$ python -q
>>> import numpy as np
>>> from numpy import linalg as LA
>>> np.set_printoptions(suppress=True, linewidth=140)
>>> rnd = lambda a: np.round(a, 2) + 0
>>> M = np.load("out17.npy")
>>> M
array([[3., 1., 0., 0., 0., 0., 0., 0., 0., 0., 0., 0., 0.],
       [0., 3., 1., 0., 0., 0., 0., 0., 0., 0., 0., 0., 0.],
       [0., 0., 3., 1., 0., 0., 0., 0., 0., 0., 0., 0., 0.],
       [0., 0., 0., 3., 1., 0., 0., 0., 0., 0., 0., 0., 0.],
       [0., 0., 0., 0., 3., 1., 0., 0., 0., 0., 0., 0., 0.],
       [0., 0., 0., 0., 0., 3., 1., 0., 0., 0., 0., 0., 0.],
       [0., 0., 0., 0., 0., 0., 3., 1., 0., 0., 0., 0., 0.],
       [0., 0., 0., 0., 0., 0., 0., 3., 1., 0., 0., 0., 0.],
       [0., 0., 0., 0., 0., 0., 0., 0., 3., 1., 0., 0., 0.],
       [0., 0., 0., 0., 0., 0., 0., 0., 0., 3., 1., 0., 0.],
       [0., 0., 0., 0., 0., 0., 0., 0., 0., 0., 3., 1., 0.],
       [0., 0., 0., 0., 0., 0., 0., 0., 0., 0., 0., 3., 1.],
       [0., 0., 0., 0., 0., 0., 0., 0., 0., 0., 0., 0., 3.]])
>>> r0, g = M[9], M[8]
>>> r0 @ r0
np.float64(10.0)
>>> pr = (r0 @ g) / (r0 @ r0) * r0
>>> LA.matrix_rank(np.outer(r0, g))
np.int64(1)
>>> rnd(LA.norm(M[6] - M[5]))
np.float64(3.74)
>>> print(M[6] @ M[5])
3.0
>>> print(rnd(LA.norm(M, "nuc")))
40.01
>>> rnd(LA.norm(M) ** 2 / LA.norm(M, 2) ** 2)
np.float64(8.14)
>>> r0 = np.array([6, 9, -5, 7, 7, 6, -7, -4, -4, 8, 5, -8, 9])
>>> other = M + np.outer(r0, np.eye(13)[7])
>>> rnd(LA.det(other) / LA.det(M)), rnd(1 + LA.solve(M, r0)[7])
(np.float64(0.3), np.float64(0.3))
>>> LA.matrix_rank(LA.inv(other) - LA.inv(M), tol=1e-8)
np.int64(1)
>>> print(LA.matrix_rank(other - M))
1
>>> data = np.load("mat.npy")
>>> data
array([[305, 148, 158, 179, 148, 175, 246, 205, 299, 236, 145, 279],
       [148, 244, 118, 199, 199, 193, 238, 211, 269, 201,  96, 173],
       [158, 118, 192, 129, 116, 180, 232, 163, 193, 199,  94, 206],
       [179, 199, 129, 223, 169, 207, 235, 219, 285, 201, 127, 180],
       [148, 199, 116, 169, 196, 188, 226, 174, 252, 188,  83, 160],
       [175, 193, 180, 207, 188, 273, 268, 235, 300, 226, 137, 227],
       [246, 238, 232, 235, 226, 268, 350, 267, 342, 291, 133, 285],
       [205, 211, 163, 219, 174, 235, 267, 287, 328, 227,  92, 261],
       [299, 269, 193, 285, 252, 300, 342, 328, 439, 308, 150, 310],
       [236, 201, 199, 201, 188, 226, 291, 227, 308, 272, 129, 248],
       [145,  96,  94, 127,  83, 137, 133,  92, 150, 129, 163, 125],
       [279, 173, 206, 180, 160, 227, 285, 261, 310, 248, 125, 341]])
>>> rng = np.random.default_rng(797)
>>> lab = rng.permutation(12)
>>> lab
array([11, 10,  8,  3,  9,  5,  1,  4,  6,  2,  0,  7])
>>> other = data[lab][:, lab]
>>> rnd(np.sort(np.abs(LA.eigvals(other))))
array([   0.  ,    0.  ,    0.  ,    2.17,   17.72,   40.23,   43.58,   83.87,  127.27,  132.33,  224.75, 2613.08])
>>> np.allclose(other, data)
False
>>> other
array([[341, 125, 310, 180, 248, 227, 173, 160, 285, 206, 279, 261],
       [125, 163, 150, 127, 129, 137,  96,  83, 133,  94, 145,  92],
       [310, 150, 439, 285, 308, 300, 269, 252, 342, 193, 299, 328],
       [180, 127, 285, 223, 201, 207, 199, 169, 235, 129, 179, 219],
       [248, 129, 308, 201, 272, 226, 201, 188, 291, 199, 236, 227],
       [227, 137, 300, 207, 226, 273, 193, 188, 268, 180, 175, 235],
       [173,  96, 269, 199, 201, 193, 244, 199, 238, 118, 148, 211],
       [160,  83, 252, 169, 188, 188, 199, 196, 226, 116, 148, 174],
       [285, 133, 342, 235, 291, 268, 238, 226, 350, 232, 246, 267],
       [206,  94, 193, 129, 199, 180, 118, 116, 232, 192, 158, 163],
       [279, 145, 299, 179, 236, 175, 148, 148, 246, 158, 305, 205],
       [261,  92, 328, 219, 227, 235, 211, 174, 267, 163, 205, 287]])
>>> print(np.trace(other))
3285
>>> m1 = np.loadtxt("m.csv", delimiter=",")
>>> m1
array([[ 0.,  5.,  0.,  3.,  2.,  5.],
       [ 0., -4.,  0.,  1.,  1.,  4.],
       [ 0.,  0., -3.,  0.,  0.,  0.],
       [-5.,  3.,  0., -4.,  2., -1.],
       [ 5., -5.,  0.,  5.,  4., -3.],
       [ 5.,  1.,  0.,  5., -2., -3.]])
>>> lab = rng.permutation(6)
>>> lab
array([3, 0, 1, 5, 2, 4])
>>> other = m1[lab][:, lab]
>>> print(other)
[[-4. -5.  3. -1.  0.  2.]
 [ 3.  0.  5.  5.  0.  2.]
 [ 1.  0. -4.  4.  0.  1.]
 [ 5.  5.  1. -3.  0. -2.]
 [ 0.  0.  0.  0. -3.  0.]
 [ 5.  5. -5. -3.  0.  4.]]
>>> other = np.array([[-3, 1], [-1, -3], [1, 3], [2, -3], [3, 0], [1, -3]])
>>> print(LA.matrix_rank(m1 @ other))
2
>>> np.einsum("ik,kj->ij", m1, other)
array([[ 12., -39.],
       [ 13.,  -3.],
       [ -3.,  -9.],
       [  9.,   1.],
       [  9.,  14.],
       [-15.,  -4.]])
>>> print(np.einsum("ij->j", m1))
[ 5.  0. -3. 10.  7.  2.]
>>> np.einsum("ik,kj->ji", m1, other)
array([[ 12.,  13.,  -3.,   9.,   9., -15.],
       [-39.,  -3.,  -9.,   1.,  14.,  -4.]])
>>> np.vstack([m1, other.T]).shape
(8, 6)
>>> (m1 != 0).astype(int)
array([[0, 1, 0, 1, 1, 1],
       [0, 1, 0, 1, 1, 1],
       [0, 0, 1, 0, 0, 0],
       [1, 1, 0, 1, 1, 1],
       [1, 1, 0, 1, 1, 1],
       [1, 1, 0, 1, 1, 1]])
>>> np.flatnonzero(LA.matrix_power((m1 != 0) + (m1.T != 0) + np.eye(6), 6)[2])
array([2])
>>> q, Rm = LA.qr(m1)
>>> print(rnd(q.T @ q))
[[1. 0. 0. 0. 0. 0.]
 [0. 1. 0. 0. 0. 0.]
 [0. 0. 1. 0. 0. 0.]
 [0. 0. 0. 1. 0. 0.]
 [0. 0. 0. 0. 1. 0.]
 [0. 0. 0. 0. 0. 1.]]
>>> np.allclose(Rm.T @ Rm, m1.T @ m1)
True
>>> rnd(np.abs(np.diag(Rm)))
array([8.66, 7.72, 3.  , 2.9 , 3.61, 3.39])
>>> other = m1 / LA.norm(m1, axis=1, keepdims=True)
>>> C2 = other @ other.T
>>> rnd(np.degrees(np.arccos(np.clip(C2[5, 3], -1, 1))))
np.float64(136.45)
>>> print(rnd(LA.norm(other, axis=1)))
[1. 1. 1. 1. 1. 1.]
>>> rnd(C2)
array([[ 1.  ,  0.11,  0.  ,  0.03, -0.21,  0.02],
       [ 0.11,  1.  ,  0.  , -0.42,  0.29, -0.28],
       [ 0.  ,  0.  ,  1.  ,  0.  ,  0.  ,  0.  ],
       [ 0.03, -0.42,  0.  ,  1.  , -0.66, -0.72],
       [-0.21,  0.29,  0.  , -0.66,  1.  ,  0.58],
       [ 0.02, -0.28,  0.  , -0.72,  0.58,  1.  ]])
>>> arr = np.load("dump.npy")
>>> print(arr)
[[0 0 0 1 1 1 0 0 1 1 1 1]
 [0 0 0 1 0 0 1 1 0 1 1 1]
 [0 0 0 0 0 0 0 0 0 0 0 0]
 [1 1 0 0 1 1 1 0 1 1 1 1]
 [1 0 0 1 0 1 1 1 1 1 0 1]
 [1 0 0 1 1 0 0 0 1 0 0 1]
 [0 1 0 1 1 0 0 0 1 1 0 1]
 [0 1 0 0 1 0 0 0 1 1 1 1]
 [1 0 0 1 1 1 1 1 0 1 1 1]
 [1 1 0 1 1 0 1 1 1 0 1 1]
 [1 1 0 1 0 0 0 1 1 1 0 1]
 [1 1 0 1 1 1 1 1 1 1 1 0]]
>>> # splits into 2 blocks
>>> lab = rng.permutation(12)
>>> lab
array([11,  2,  3,  6,  9,  7,  0, 10,  8,  5,  1,  4])
>>> other = arr[lab][:, lab]
>>> np.allclose(other, arr)
False
>>> np.diag(other)
array([0, 0, 0, 0, 0, 0, 0, 0, 0, 0, 0, 0])
>>> other
array([[0, 0, 1, 1, 1, 1, 1, 1, 1, 1, 1, 1],
       [0, 0, 0, 0, 0, 0, 0, 0, 0, 0, 0, 0],
       [1, 0, 0, 1, 1, 0, 1, 1, 1, 1, 1, 1],
       [1, 0, 1, 0, 1, 0, 0, 0, 1, 0, 1, 1],
       [1, 0, 1, 1, 0, 1, 1, 1, 1, 0, 1, 1],
       [1, 0, 0, 0, 1, 0, 0, 1, 1, 0, 1, 1],
       [1, 0, 1, 0, 1, 0, 0, 1, 1, 1, 0, 1],
       [1, 0, 1, 0, 1, 1, 1, 0, 1, 0, 1, 0],
       [1, 0, 1, 1, 1, 1, 1, 1, 0, 1, 0, 1],
       [1, 0, 1, 0, 0, 0, 1, 0, 1, 0, 0, 1],
       [1, 0, 1, 1, 1, 1, 0, 1, 0, 0, 0, 0],
       [1, 0, 1, 1, 1, 1, 1, 0, 1, 1, 0, 0]])
>>> np.trace(other)
np.int64(0)
>>> rnd(LA.det(other)), rnd(LA.det(arr[lab]))
(np.float64(0.0), np.float64(0.0))
